>>> import numpy as np
>>> np.set_printoptions(suppress=True, linewidth=140)
>>> def rnd(a):
...     return np.round(a, 1) + 0
... 
>>> F = np.load("w.npy")
>>> F
array([[  5,  -3,  12, -12,   0],
       [ -3,  41,   4,  66,  42],
       [ 12,   4,  32, -12,  12],
       [-12,  66, -12, 117,  63],
       [  0,  42,  12,  63,  45]])
>>> F @ F
array([[  322,  -882,   576, -1806,  -738],
       [ -882,  7826,   -32, 13062,  7818],
       [  576,   -32,  1472,  -912,   336],
       [-1806, 13062,  -912, 22302, 12834],
       [ -738,  7818,   336, 12834,  7902]])
>>> (F + F.T) / 2
array([[  5.,  -3.,  12., -12.,   0.],
       [ -3.,  41.,   4.,  66.,  42.],
       [ 12.,   4.,  32., -12.,  12.],
       [-12.,  66., -12., 117.,  63.],
       [  0.,  42.,  12.,  63.,  45.]])
>>> rnd(np.linalg.det(F))
np.float64(0.0)
>>> F.inv()
Traceback (most recent call last):
  File "<python-input-8>", line 1, in <module>
    F.inv()
    ^^^^^
AttributeError: 'numpy.ndarray' object has no attribute 'inv'
>>> x0 = np.array([2, -3, 2, -2, 1])
>>> (F * x0).sum(axis=1)
array([  67, -211,  112, -417, -183])
>>> F @ (2 * x0)
array([ 134, -422,  224, -834, -366])
>>> F @ np.ones(5)
array([  2., 150.,  48., 222., 162.])
>>> vals, vecs = np.linalg.eigh(F)
>>> rnd(np.linalg.eigvalsh(F @ F))
array([    0. ,     0. ,     0. ,  2093.7, 37730.3])
>>> np.abs(vecs[:, -1]).round(6).argmax()
np.int64(3)
>>> rnd(vecs @ np.diag(vals) @ vecs.T)
array([[  5.,  -3.,  12., -12.,   0.],
       [ -3.,  41.,   4.,  66.,  42.],
       [ 12.,   4.,  32., -12.,  12.],
       [-12.,  66., -12., 117.,  63.],
       [  0.,  42.,  12.,  63.,  45.]])
>>> A = np.array([[2, 3, 1], [3, 3, 1], [2, 2, 3]])
>>> A
array([[2, 3, 1],
       [3, 3, 1],
       [2, 2, 3]])
>>> Q, vecs = np.linalg.qr(A[:, :1])[0], np.linalg.qr(A[:, 1:])[0]
>>> sigma = np.linalg.svd(Q.T @ vecs, compute_uv=False)
>>> (sigma > 0.9).sum()
np.int64(1)
>>> vals, vecs = np.linalg.eigh(F)
>>> x0 = np.array([2, -2, -1, -2, -3])
>>> (np.sign(vecs[:, -1].round(6)) == np.sign(vecs[0, -1].round(6))).astype(int)
array([1, 0, 1, 0, 0])
>>> rnd(vecs * np.abs(vals) @ vecs.T)
array([[  5.,  -3.,  12., -12.,   0.],
       [ -3.,  41.,   4.,  66.,  42.],
       [ 12.,   4.,  32., -12.,  12.],
       [-12.,  66., -12., 117.,  63.],
       [  0.,  42.,  12.,  63.,  45.]])
>>> x0 = np.array([3, 3, -1])
>>> target = A @ x0
>>> target
array([14, 17,  9])
>>> rnd(np.linalg.solve(A, 2 * target))
array([ 6.,  6., -2.])
>>> rnd(np.linalg.solve(A.T, A[1]))
array([0., 1., 0.])
>>> np.allclose(A @ A.T, A.T @ A)
False
>>> rnd(np.abs(np.linalg.eigvals(A)).max())
np.float64(6.6)
>>> (A + A.T) / 2
array([[2. , 3. , 1.5],
       [3. , 3. , 1.5],
       [1.5, 1.5, 3. ]])
>>> np.linalg.determinant(A)
Traceback (most recent call last):
  File "<python-input-34>", line 1, in <module>
    np.linalg.determinant(A)
    ^^^^^^^^^^^^^^^^^^^^^
AttributeError: module 'numpy.linalg' has no attribute 'determinant'
>>> np.trace(A)
np.int64(8)
>>> np.linalg.matrix_power(A, 2)
array([[15, 17,  8],
       [17, 20,  9],
       [16, 18, 13]])
>>> np.allclose(A, A.T)
False
>>> mat = np.load("case17.npy")
>>> mat
array([[-2,  2,  0,  2,  2],
       [ 0,  2, -2,  1, -1],
       [ 0,  0,  2,  1,  2],
       [ 0,  0,  0,  0, -1],
       [ 0,  0,  0,  0,  2]])
>>> rank = np.linalg.matrix_rank(mat)
>>> rank
np.int64(4)
>>> null = np.linalg.svd(mat)[2][rank:].T
>>> [int(np.linalg.matrix_rank(np.delete(mat, i, axis=0))) for i in range(5)]
[3, 3, 3, 4, 4]
>>> rnd(null @ null.T)
array([[ 0. ,  0. ,  0. ,  0. ,  0. ],
       [ 0. ,  0.4,  0.2, -0.4,  0. ],
       [ 0. ,  0.2,  0.1, -0.2,  0. ],
       [ 0. , -0.4, -0.2,  0.4,  0. ],
       [ 0. ,  0. ,  0. ,  0. ,  0. ]])
>>> null.shape
(5, 1)
>>> rnd(mat @ null)
array([[0.],
       [0.],
       [0.],
       [0.],
       [0.]])
>>> rnd(null[:, 0] / null[np.abs(null[:, 0]).round(6).argmax(), 0])
array([ 0. ,  1. ,  0.5, -1. ,  0. ])
>>> W0 = np.load("dump.npy")
>>> W0
array([[ -8.6,  -3.5,   3.7,   1.4],
       [ 11.4,   2.6,  -3.7,  -5.6],
       [ -2.8,   3.7,   0.4, -11.7],
       [ 12.5,  -2.1,   3.7,   7.4],
       [ -2.5,  -3.3,   6.2,   0.7],
       [ 12.6,   1.3,  -3.4,  -9.4],
       [-15.2,   5.3,  -0.6, -11.5],
       [  5.8,  -3.2,  -4.9,  13.4],
       [ -4.8,   4.4,  -0.4,  -6.6],
       [ 14.4,  -3.7,   4. , -12. ],
       [-32.2,   0.5,   0.8,   5.1],
       [  2.1,   3.5,  -2.7,  -5.5],
       [  7.3,   0.4,  -6.1,   6. ],
       [ 11.5,  -2.4,  -2.8, -15.4],
       [  1.2,  -5.1, -12.7,  -2.6],
       [ 24.7,  -1.6,   5.3,  11.9],
       [ -9.9,   1.4,  -9.2,  -5.2],
       [ -2.8,   1.2,   1.5,  -6.1],
       [  8.9,  -2.3,  -0.1,   6.8],
       [ 23.8,   1.2,  -4. ,  11.2],
       [  4.5,   1. ,   0.8,   5. ],
       [-19.6,   3.1,  -2.4,   0.5],
       [ 13. ,  -5.4,   4.7,  -9.4],
       [ 19.3,   1.2,  -0.7,   6.1],
       [  4.8,   4.8,  -2.4, -14.7],
       [  7.7,  -0.5,   6.3,   2.9],
       [-20.5,   2. ,  -6.7,  -7.9],
       [ -8. ,   0.9,  12.1,  -4.1]])
>>> x0 = np.array([3, 2, 0, 3, 3])
>>> np.linalg.norm(mat @ x0) <= np.linalg.norm(mat, 2) * np.linalg.norm(x0) + 1e-9
np.True_
>>> np.einsum("ij,j->i", mat, x0)
array([10,  4,  9, -3,  6])
>>> (mat * x0).sum(axis=1)
array([10,  4,  9, -3,  6])
>>> mat @ (2 * x0)
array([20,  8, 18, -6, 12])
>>> Xs = W0 - W0.mean(axis=1)
Traceback (most recent call last):
  File "<python-input-55>", line 1, in <module>
    Xs = W0 - W0.mean(axis=1)
         ~~~^~~~~~~~~~~~~~~~~
ValueError: operands could not be broadcast together with shapes (28,4) (28,) 
>>> Xs = W0 - W0.mean(axis=0)
>>> left, sigma, Vt = np.linalg.svd(Xs, full_matrices=False)
>>> rnd(Xs.mean(axis=0))
array([0., 0., 0., 0.])
>>> (np.sign(left[:, 0]) == np.sign(left[0, 0])).astype(int)
array([1, 0, 1, 0, 1, 0, 1, 0, 1, 0, 1, 1, 0, 0, 1, 0, 1, 1, 0, 0, 0, 1, 0, 0, 1, 0, 1, 1])
>>> rnd(Vt[0] * np.sign(Vt[0, np.abs(Vt[0]).argmax()]))
array([ 1. , -0.1,  0. ,  0.2])
>>> rnd((sigma ** 2).sum() ** 2 / (sigma ** 4).sum())
np.float64(2.0)
>>> rnd(np.abs(Vt[-1]))
array([0.1, 1. , 0.1, 0.1])
>>> rnd(sigma ** 2 / (sigma ** 2).sum())
array([0.7, 0.2, 0.1, 0. ])
>>> np.linalg.matrix_rank(Xs)
np.int64(4)
>>> d = np.linalg.norm(W0[:, None] - W0[None], axis=-1)
>>> rnd(d[:5, :5])
array([[ 0. , 23.3, 16.4, 22. ,  6.6],
       [23.3,  0. , 16. , 15.7, 19.1],
       [16.4, 16. ,  0. , 25.4, 15.4],
       [22. , 15.7, 25.4,  0. , 16.7],
       [ 6.6, 19.1, 15.4, 16.7,  0. ]])
>>> d[8].round(6).argsort(kind="stable")[:4]
array([ 8, 17,  2, 11])
>>> x0 = np.array([-5, 8, -5, -2])
>>> target = W0 @ x0
>>> beta, lr = np.zeros(4), 1 / np.linalg.norm(W0, 2) ** 2
>>> for i in range(3):
...     beta -= lr * W0.T @ (W0 @ beta - target)
...     if i % 1 == 0: print(i, round(np.linalg.norm(W0 @ beta - target), 1))
... 
0 168.0
1 146.3
2 130.0
>>> rnd(beta)
array([-5.5,  1.5, -2.2, -2.3])
>>> Z = W0[[18, 25]].astype(float)
>>> for _ in range(4):
...     lab = np.linalg.norm(W0[:, None] - Z, axis=-1).argmin(axis=1)
...     Z = np.array([W0[lab == j].mean(axis=0) for j in range(2)])
... 
>>> lab
array([1, 0, 1, 0, 1, 0, 1, 0, 1, 0, 1, 1, 0, 0, 1, 0, 1, 1, 0, 0, 0, 1, 0, 0, 1, 0, 1, 1])
>>> np.bincount(lab)
array([14, 14])
>>> np.abs(Z[1] - Z[0]).argmax()
np.int64(0)
>>> rnd(Z)
array([[12.7, -1. , -0.1,  1.3],
       [-8.5,  1.3, -0.9, -4.9]])
>>> K = np.array([[0.7, 0.3], [0.0, 1.0]])
>>> K
array([[0.7, 0.3],
       [0. , 1. ]])
>>> # triangular: eigenvalues sit on the diagonal
>>> W = np.array([[3, -3, 2, -3, 2], [-2, -1, 2, -1, -1]])
>>> beta = np.array([-8, -7, 5, -3, 6])
>>> H = np.maximum(K @ W + beta, 0)
>>> (H > 0).mean(axis=0)
array([0., 0., 1., 0., 1.])
>>> Z = np.array([[-2, -1], [2, 1], [-1, -3], [0, 1], [-1, 1]])
>>> H @ Z
array([[-14.1, -13.9],
       [-12. , -16. ]])
>>> feats = np.load("out18.npy")
>>> feats
array([[0.7, 0.3, 0. ],
       [0. , 0.5, 0.5],
       [0. , 0. , 1. ]])
>>> vals, vecs = np.linalg.eig(feats)
>>> feats @ vecs[:, 0] - vals[0] * vecs[:, 0]
array([0., 0., 0.])
>>> rnd(np.sort(np.linalg.eigvals(feats @ feats)))
array([0.2, 0.5, 1. ])
>>> vals
array([0.7, 0.5, 1. ])
>>> Y = np.linalg.invert(feats)
Traceback (most recent call last):
  File "<python-input-94>", line 1, in <module>
    Y = np.linalg.invert(feats)
        ^^^^^^^^^^^^^^^^
AttributeError: module 'numpy.linalg' has no attribute 'invert'
>>> Y = np.linalg.inv(feats)
>>> rnd(np.linalg.cond(feats))
np.float64(2.9)
>>> rnd(Y)
array([[ 1.4, -0.9,  0.4],
       [ 0. ,  2. , -1. ],
       [ 0. ,  0. ,  1. ]])
>>> rnd(np.abs(np.linalg.eigvals(feats)).max())
np.float64(1.0)
>>> np.allclose(feats, feats.T)
False
>>> np.trace(feats)
np.float64(2.2)
>>> feats @ np.ones(3)
array([1., 1., 1.])
>>> rnd(np.linalg.matrix_power(feats, 2))
array([[0.5, 0.4, 0.2],
       [0. , 0.2, 0.8],
       [0. , 0. , 1. ]])
>>> rnd(np.linalg.matrix_power(feats, 100))
array([[0., 0., 1.],
       [0., 0., 1.],
       [0., 0., 1.]])
>>> p = np.eye(3)[2]
>>> for _ in range(4):
...     p = p @ feats
...     print(p.round(1))
... 
[0. 0. 1.]
[0. 0. 1.]
[0. 0. 1.]
[0. 0. 1.]
>>> M = np.array([[2, 0, 5, 1, 1],
...     [1, 2, 0, 5, 1],
...     [1, 1, 2, 0, 5],
...     [5, 1, 1, 2, 0],
...     [0, 5, 1, 1, 2]])
>>> cov = M.T @ M
>>> np.diag(cov)
array([31, 31, 31, 31, 31])
>>> rnd(np.linalg.svd(M, compute_uv=False) ** 2)
array([81. , 28.6, 28.6,  8.4,  8.4])
>>> np.linalg.matrix_rank(cov)
np.int64(5)
>>> np.allclose(cov, cov.T)
True
>>> np.linalg.matrix_power(M, 4)
array([[1054, 1609, 1027, 1465, 1406],
       [1406, 1054, 1609, 1027, 1465],
       [1465, 1406, 1054, 1609, 1027],
       [1027, 1465, 1406, 1054, 1609],
       [1609, 1027, 1465, 1406, 1054]])
>>> M @ M
array([[14, 11, 22,  5, 29],
       [29, 14, 11, 22,  5],
       [ 5, 29, 14, 11, 22],
       [22,  5, 29, 14, 11],
       [11, 22,  5, 29, 14]])
>>> M.inv()
Traceback (most recent call last):
  File "<python-input-114>", line 1, in <module>
    M.inv()
    ^^^^^
AttributeError: 'numpy.ndarray' object has no attribute 'inv'
>>> np.allclose(M, M.T)
False
>>> Y = np.linalg.inv(M)
>>> rnd(np.linalg.inv(Y))
array([[2., 0., 5., 1., 1.],
       [1., 2., 0., 5., 1.],
       [1., 1., 2., 0., 5.],
       [5., 1., 1., 2., 0.],
       [0., 5., 1., 1., 2.]])
>>> (np.abs(Y) > 1e-9).astype(int)
array([[1, 1, 1, 1, 1],
       [1, 1, 1, 1, 1],
       [1, 1, 1, 1, 1],
       [1, 1, 1, 1, 1],
       [1, 1, 1, 1, 1]])
>>> np.allclose(Y, M.T)
False
>>> rnd(np.linalg.cond(M))
np.float64(3.1)
>>> rnd(np.linalg.det(M) * np.linalg.det(Y))
np.float64(1.0)
>>> rnd(np.linalg.slogdet(M)[0])
np.float64(1.0)
>>> rng = np.random.default_rng(2712)
>>> lab = rng.permutation(5)
>>> Y = M[:, lab] * rng.choice([-1, 1], 5)
>>> Y
array([[ 1, -2, -1,  0,  5],
       [ 5, -1, -1,  2,  0],
       [ 0, -1, -5,  1,  2],
       [ 2, -5,  0,  1,  1],
       [ 1,  0, -2,  5,  1]])
>>> left, _, Vt = np.linalg.svd(M.T @ Y)
>>> rnd(left @ Vt)
array([[ 0., -1.,  0.,  0.,  0.],
       [ 0.,  0.,  0.,  1.,  0.],
       [ 0.,  0.,  0.,  0.,  1.],
       [ 1.,  0.,  0.,  0.,  0.],
       [ 0.,  0., -1.,  0.,  0.]])
>>> blk = np.stack([M, 2 * M, M[::-1]])
>>> blk.shape
(3, 5, 5)
>>> rnd(np.linalg.norm(blk, axis=(1, 2)))
array([12.4, 24.9, 12.4])
>>> Z = np.array([[-0.8, 0.7, -0.6, 0.0], [-0.5, 1.4, 0.5, -0.6]])
>>> X = np.array([[5, 5],
...     [3, 0],
...     [5, 4],
...     [3, 4],
...     [3, 4],
...     [4, 4],
...     [3, 0],
...     [2, 3],
...     [4, 0],
...     [5, 5],
...     [5, 0],
...     [4, 1],
...     [3, 3],
...     [3, 5],
...     [1, 0],
...     [3, 0],
...     [5, 4],
...     [0, 2],
...     [1, 3],
...     [4, 0],
...     [4, 1],
...     [2, 2],
...     [0, 5],
...     [4, 4],
...     [3, 3],
...     [1, 5],
...     [0, 1],
...     [1, 4]]) @ Z + 0.3 * rng.normal(size=(28, 4))
>>> rnd(X)
array([[-6.1, 10.3, -0.4, -3.3],
       [-2.8,  2. , -1.7,  0.2],
       [-6.3,  9.2, -1. , -1.8],
       [-4.8,  7.9,  0.2, -2. ],
       [-4.2,  8.2,  0.3, -2. ],
       [-5. ,  8. , -0.6, -2.9],
       [-2.6,  2.2, -1.7, -0.1],
       [-2.7,  5.5,  0.2, -1.7],
       [-3.5,  3.1, -2.6,  0.2],
       [-6.4, 10.8, -0.2, -2.5],
       [-3.6,  3.6, -3.2, -0.5],
       [-3.7,  3.8, -2.3, -0.8],
       [-4.2,  6.5, -0.3, -2.4],
       [-4.7,  8.8,  0.8, -3.1],
       [-0.8,  0.3, -0.4, -0.1],
       [-2.5,  1.8, -1.4, -0.5],
       [-6.4,  9. , -0.8, -2.3],
       [-1.3,  2.6,  1.3, -1.7],
       [-2.3,  5.1,  0.7, -1.5],
       [-3.4,  2.9, -2.2,  0.2],
       [-4. ,  4.1, -1.8, -0.7],
       [-2.3,  4.4,  0. , -1.2],
       [-2.9,  6.9,  2.2, -3.1],
       [-5.3,  8. , -0.3, -2.1],
       [-4. ,  6.5,  0. , -1.9],
       [-3.9,  8. ,  1.8, -3.5],
       [ 0. ,  1.2,  0.5,  0.1],
       [-3.1,  6.4,  0.9, -2.7]])
>>> Xs = (X - X.mean(axis=0)) / X.std(axis=0)
>>> Xs.std(axis=0)
array([1., 1., 1., 1.])
>>> beta = np.linalg.lstsq(np.delete(Xs, 0, axis=1), Xs[:, 0])[0]
>>> rnd(1 - np.var(Xs[:, 0] - np.delete(Xs, 0, axis=1) @ beta))
np.float64(1.0)
>>> np.abs(beta).argmax()
np.int64(0)
>>> rnd(beta)
array([-1. ,  0.5,  0.1])
